In [1]: import numpy as np

In [2]: from numpy import linalg as LA

In [3]: np.set_printoptions(precision=2, suppress=True, linewidth=200, floatmode="fixed")

In [4]: X = np.loadtxt("layer2.csv", delimiter=",")

In [5]: X
Out[5]: 
array([[ 3.00,  3.00,  3.00],
       [ 6.00,  6.00,  5.00],
       [ 8.00,  7.00,  5.00],
       [ 9.00,  7.00,  8.00],
       [12.00,  9.00, 11.00],
       [14.00, 10.00, 11.00],
       [14.00, 10.00, 12.00],
       [14.00, 11.00, 14.00],
       [14.00, 11.00, 17.00],
       [17.00, 13.00, 20.00],
       [20.00, 13.00, 23.00],
       [23.00, 16.00, 25.00],
       [23.00, 19.00, 25.00],
       [24.00, 22.00, 25.00],
       [24.00, 24.00, 25.00],
       [24.00, 25.00, 26.00],
       [24.00, 27.00, 29.00],
       [27.00, 30.00, 32.00],
       [27.00, 30.00, 35.00]])

In [6]: Xc = (X - X.mean(axis=0)) / X.std(axis=0)

In [7]: Xc.std(axis=0)
Out[7]: array([1.00, 1.00, 1.00])

In [8]: np.argwhere(np.abs(Xc) > 2)
Out[8]: array([], shape=(0, 2), dtype=int64)

In [9]: beta = LA.lstsq(np.delete(Xc, 1, axis=1), Xc[:, 1])[0]

In [10]: np.abs(beta).argmax()
Out[10]: np.int64(1)

In [11]: beta
Out[11]: array([0.33, 0.63])

In [12]: Xc = X - X.mean(axis=0)

In [13]: left, sigma, Vh = LA.svd(Xc, full_matrices=False)

In [14]: np.abs(Vh[0]).argmax()
Out[14]: np.int64(2)

In [15]: np.searchsorted(np.cumsum(sigma ** 2) / (sigma ** 2).sum(), 0.9) + 1
Out[15]: np.int64(1)

In [16]: LA.matrix_rank(Xc)
Out[16]: np.int64(3)

In [17]: (np.sign(left[:, 0]) == np.sign(left[0, 0])).astype(int)
Out[17]: array([1, 1, 1, 1, 1, 1, 1, 1, 1, 1, 0, 0, 0, 0, 0, 0, 0, 0, 0])

In [18]: Vh[0] * np.sign(Vh[0, np.abs(Vh[0]).argmax()])
Out[18]: array([0.50, 0.57, 0.66])

In [19]: np.abs(Vh[-1])
Out[19]: array([0.79, 0.01, 0.61])

In [20]: np.abs(left[:, 0]).argmax()
Out[20]: np.int64(0)

In [21]: sigma
Out[21]: array([62.44,  9.72,  5.20])

In [22]: Xc = X - X.mean(axis=0)

In [23]: evecs = LA.svd(Xc)[2][:1]

In [24]: Y = Xc - Xc @ evecs.T @ evecs

In [25]: LA.norm(Y, axis=1).round(6).argmax()
Out[25]: np.int64(10)

In [26]: Y.std(axis=0)
Out[26]: array([1.23, 1.84, 1.23])

In [27]: (Xc @ evecs.T).std(axis=0)
Out[27]: array([14.33])

In [28]: np.cov(Xc @ evecs.T, rowvar=False)
Out[28]: array(216.62)

In [29]: round(float(LA.norm(X[12] - X[8])), 2)
Out[29]: 14.46

In [30]: LA.norm(X, axis=1).argmax()
Out[30]: np.int64(18)

In [31]: round(LA.norm(X[12], 1), 2), round(float(LA.norm(X[12], np.inf)), 2)
Out[31]: (np.float64(67.0), 25.0)

In [32]: round(LA.norm(X, 2), 2)
Out[32]: np.float64(143.17)

In [33]: r0 = np.array([1, 5, 4])

In [34]: np.array([np.convolve(row, r0, "same") for row in X])
Out[34]: 
array([[ 18.00,  30.00,  27.00],
       [ 36.00,  59.00,  49.00],
       [ 47.00,  72.00,  53.00],
       [ 52.00,  79.00,  68.00],
       [ 69.00, 104.00,  91.00],
       [ 80.00, 117.00,  95.00],
       [ 80.00, 118.00, 100.00],
       [ 81.00, 125.00, 114.00],
       [ 81.00, 128.00, 129.00],
       [ 98.00, 153.00, 152.00],
       [113.00, 168.00, 167.00],
       [131.00, 197.00, 189.00],
       [134.00, 212.00, 201.00],
       [142.00, 231.00, 213.00],
       [144.00, 241.00, 221.00],
       [145.00, 247.00, 230.00],
       [147.00, 260.00, 253.00],
       [165.00, 290.00, 280.00],
       [165.00, 293.00, 295.00]])

In [35]: np.correlate(X[6], X[2], "full")
Out[35]: array([ 70.00, 148.00, 242.00, 164.00,  96.00])

In [36]: np.convolve(X[6], r0)
Out[36]: array([ 14.00,  80.00, 118.00, 100.00,  48.00])

In [37]: np.polyval(r0, X[6])
Out[37]: array([270.00, 154.00, 208.00])

In [38]: M = np.load("run16.npy")

In [39]: M
Out[39]: 
array([[ 0.99, -0.09, -0.07, -0.06],
       [-0.09,  0.04, -0.79, -0.61],
       [-0.07, -0.79,  0.36, -0.50],
       [-0.06, -0.61, -0.50,  0.61]])

In [40]: # symmetric

In [41]: left, sigma = LA.svd(M)
---------------------------------------------------------------------------
ValueError                                Traceback (most recent call last)
Cell In[41], line 1
----> 1 left, sigma = LA.svd(M)

ValueError: too many values to unpack (expected 2)

In [42]: left, sigma, Vh = LA.svd(M, full_matrices=False)

In [43]: round(float(np.sqrt((sigma ** 2).sum())), 2), round(float(LA.norm(M)), 2)
Out[43]: (2.0, 2.0)

In [44]: np.round(left.T @ left, 2) + 0
Out[44]: 
array([[1.00, 0.00, 0.00, 0.00],
       [0.00, 1.00, 0.00, 0.00],
       [0.00, 0.00, 1.00, 0.00],
       [0.00, 0.00, 0.00, 1.00]])

In [45]: np.round(left.T @ M @ Vh.T, 2) + 0
Out[45]: 
array([[1.00, 0.00, 0.00, 0.00],
       [0.00, 1.00, 0.00, 0.00],
       [0.00, 0.00, 1.00, 0.00],
       [0.00, 0.00, 0.00, 1.00]])

In [46]: np.round(Vh @ Vh.T, 2) + 0
Out[46]: 
array([[1.00, 0.00, 0.00, 0.00],
       [0.00, 1.00, 0.00, 0.00],
       [0.00, 0.00, 1.00, 0.00],
       [0.00, 0.00, 0.00, 1.00]])

In [47]: np.allclose(left * sigma @ Vh, M)
Out[47]: True

In [48]: np.cumsum(sigma ** 2) / np.sum(sigma ** 2)
Out[48]: array([0.25, 0.50, 0.75, 1.00])

In [49]: round(float(LA.norm(M) ** 2 / LA.norm(M, 2) ** 2), 2)
Out[49]: 4.0

In [50]: LA.norm(M, axis=1).argmax()
Out[50]: np.int64(0)

In [51]: round(float(LA.norm(M[3], 1)), 2), round(float(LA.norm(M[3], np.inf)), 2)
Out[51]: (1.78, 0.61)

In [52]: round(LA.norm(M[3] - M[1]), 2)
Out[52]: np.float64(1.41)

In [53]: round(float(LA.norm(M, "nuc")), 2)
Out[53]: 4.0

In [54]: np.einsum("ij,ji->", M, M)
Out[54]: np.float64(4.0)

In [55]: np.round(LA.eigvals(M).sum().real, 2)
Out[55]: np.float64(2.0)

In [56]: round(float(LA.det(M.T)), 2)
Out[56]: -1.0

In [57]: np.einsum("ii->", M)
Out[57]: np.float64(2.0)

In [58]: LA.eigvals(M)
Out[58]: array([ 1.00, -1.00,  1.00,  1.00])

In [59]: np.kron(np.eye(2, dtype=int), M)
Out[59]: 
array([[ 0.99, -0.09, -0.07, -0.06,  0.00, -0.00, -0.00, -0.00],
       [-0.09,  0.04, -0.79, -0.61, -0.00,  0.00, -0.00, -0.00],
       [-0.07, -0.79,  0.36, -0.50, -0.00, -0.00,  0.00, -0.00],
       [-0.06, -0.61, -0.50,  0.61, -0.00, -0.00, -0.00,  0.00],
       [ 0.00, -0.00, -0.00, -0.00,  0.99, -0.09, -0.07, -0.06],
       [-0.00,  0.00, -0.00, -0.00, -0.09,  0.04, -0.79, -0.61],
       [-0.00, -0.00,  0.00, -0.00, -0.07, -0.79,  0.36, -0.50],
       [-0.00, -0.00, -0.00,  0.00, -0.06, -0.61, -0.50,  0.61]])

In [60]: round(float(LA.det(M[::-1])), 2)
Out[60]: -1.0

In [61]: np.round(np.poly(M), 2) + 0
Out[61]: array([ 1.00, -2.00,  0.00,  2.00, -1.00])

In [62]: x0 = np.array([3, 0, 2, 1])

In [63]: np.abs(LA.eigvals(M))
Out[63]: array([1.00, 1.00, 1.00, 1.00])

In [64]: rng = np.random.default_rng(0)

In [65]: z = rng.permutation(4)

In [66]: Y = M[:, z] * rng.choice([-1, 1], 4)

In [67]: Y
Out[67]: 
array([[ 0.07, -0.99,  0.09,  0.06],
       [ 0.79,  0.09, -0.04,  0.61],
       [-0.36,  0.07,  0.79,  0.50],
       [ 0.50,  0.06,  0.61, -0.61]])

In [68]: left, _, Vh = LA.svd(M.T @ Y)

In [69]: z
Out[69]: array([2, 0, 1, 3])

In [70]: np.round(left @ Vh, 2) + 0
Out[70]: 
array([[ 0.00, -1.00,  0.00,  0.00],
       [ 0.00,  0.00, -1.00,  0.00],
       [-1.00,  0.00,  0.00,  0.00],
       [ 0.00,  0.00,  0.00, -1.00]])

In [71]: A = np.array([[6, -16, -4, 3], [-16, 8, -2, 9], [-4, -2, 18, -13], [3, 9, -13, 10]])

In [72]: z = X[:, 2] > np.median(X[:, 2])

In [73]: r0 = X[z].mean(axis=0) - X[~z].mean(axis=0)

In [74]: np.argsort(-np.abs(r0).round(6), kind="stable")
Out[74]: array([2, 1, 0])

In [75]: z.astype(int)
Out[75]: array([0, 0, 0, 0, 0, 0, 0, 0, 0, 0, 1, 1, 1, 1, 1, 1, 1, 1, 1])

In [76]: r0
Out[76]: array([12.90, 14.19, 16.62])

In [77]: (((X - X.mean(axis=0)) @ r0 > 0) == z).mean()
Out[77]: np.float64(1.0)

In [78]: ((X - X.mean(axis=0)) @ r0 > 0).astype(int)
Out[78]: array([0, 0, 0, 0, 0, 0, 0, 0, 0, 0, 1, 1, 1, 1, 1, 1, 1, 1, 1])

In [79]: F = np.array([[-1, -1, -1, -1],
    ...:     [-1, -2, -2, -2],
    ...:     [-1, -2, -3, -3],
    ...:     [-1, -2, -3, -4]])

In [80]: # symmetric

In [81]: x0 = np.array([1, 2, 9, 6])

In [82]: y = F @ x0

In [83]: beta, lr = np.zeros(4), 1 / LA.norm(F, 2) ** 2

In [84]: for i in range(250):
    ...:     beta -= lr * F.T @ (F @ beta - y)
    ...:     if i % 50 == 0: print(i, round(LA.norm(F @ beta - y), 2))
    ...: 
0 2.16
50 1.45
100 1.15
150 1.0
200 0.9

In [85]: beta
Out[85]: array([0.91, 3.18, 7.01, 7.01])

In [86]: np.round(LA.cond(F), 2)
Out[86]: np.float64(29.28)

In [87]: r0 = np.array([-2, -1, 1])

In [88]: np.convolve(F[3], r0)
Out[88]: array([ 2,  5,  7,  9,  1, -4])

In [89]: arr = np.load("a.npy")

In [90]: arr
Out[90]: 
array([[ 2,  0, -2],
       [-2,  2,  0],
       [ 0, -2,  2]])

In [91]: # null space of dimension 1

In [92]: z = rng.permutation(3)

In [93]: z
Out[93]: array([1, 2, 0])

In [94]: Y = arr[z][:, z]

In [95]: np.trace(Y)
Out[95]: np.int64(6)

In [96]: np.round(LA.det(Y), 2), round(LA.det(arr[z]), 2)
Out[96]: (np.float64(0.0), np.float64(0.0))

In [97]: np.diag(Y)
Out[97]: array([2, 2, 2])

In [98]: np.round(np.sort(np.abs(LA.eigvals(Y))), 2) + 0
Out[98]: array([0.00, 3.46, 3.46])

In [99]: np.allclose(Y, arr)
Out[99]: True

In [100]: np.unique(arr.round(6), axis=0).shape
Out[100]: (3, 3)

In [101]: np.abs(np.diag(LA.qr(arr)[1])) > 1e-9
Out[101]: array([ True,  True, False])

In [102]: np.round(np.trace(LA.pinv(arr) @ arr), 2)
Out[102]: np.float64(2.0)

In [103]: np.allclose(arr[:-1].T @ LA.lstsq(arr[:-1].T, arr[-1])[0], arr[-1])
Out[103]: True

In [104]: LA.lstsq(arr[:-1].T, arr[-1])[2]
Out[104]: np.int32(2)

In [105]: x0 = np.array([7, -1, 0])

In [106]: (arr @ x0).argmax()
Out[106]: np.int64(0)

In [107]: arr @ np.eye(3)[1]
Out[107]: array([ 0.00,  2.00, -2.00])

In [108]: J = np.load("block19.npy")

In [109]: J
Out[109]: 
array([[0, 1, 1, 0],
       [1, 0, 1, 0],
       [1, 1, 0, 1],
       [0, 0, 1, 0]])

In [110]: # symmetric, so the eigenvalues are real

In [111]: round(LA.eigvals(J).sum().real, 2)
Out[111]: np.float64(0.0)

In [112]: np.round(np.poly(J), 2) + 0
Out[112]: array([ 1.00,  0.00, -4.00, -2.00,  1.00])

In [113]: np.kron(np.eye(2, dtype=int), J)
Out[113]: 
array([[0, 1, 1, 0, 0, 0, 0, 0],
       [1, 0, 1, 0, 0, 0, 0, 0],
       [1, 1, 0, 1, 0, 0, 0, 0],
       [0, 0, 1, 0, 0, 0, 0, 0],
       [0, 0, 0, 0, 0, 1, 1, 0],
       [0, 0, 0, 0, 1, 0, 1, 0],
       [0, 0, 0, 0, 1, 1, 0, 1],
       [0, 0, 0, 0, 0, 0, 1, 0]])

In [114]: np.round(LA.det(J.T), 2)
Out[114]: np.float64(1.0)
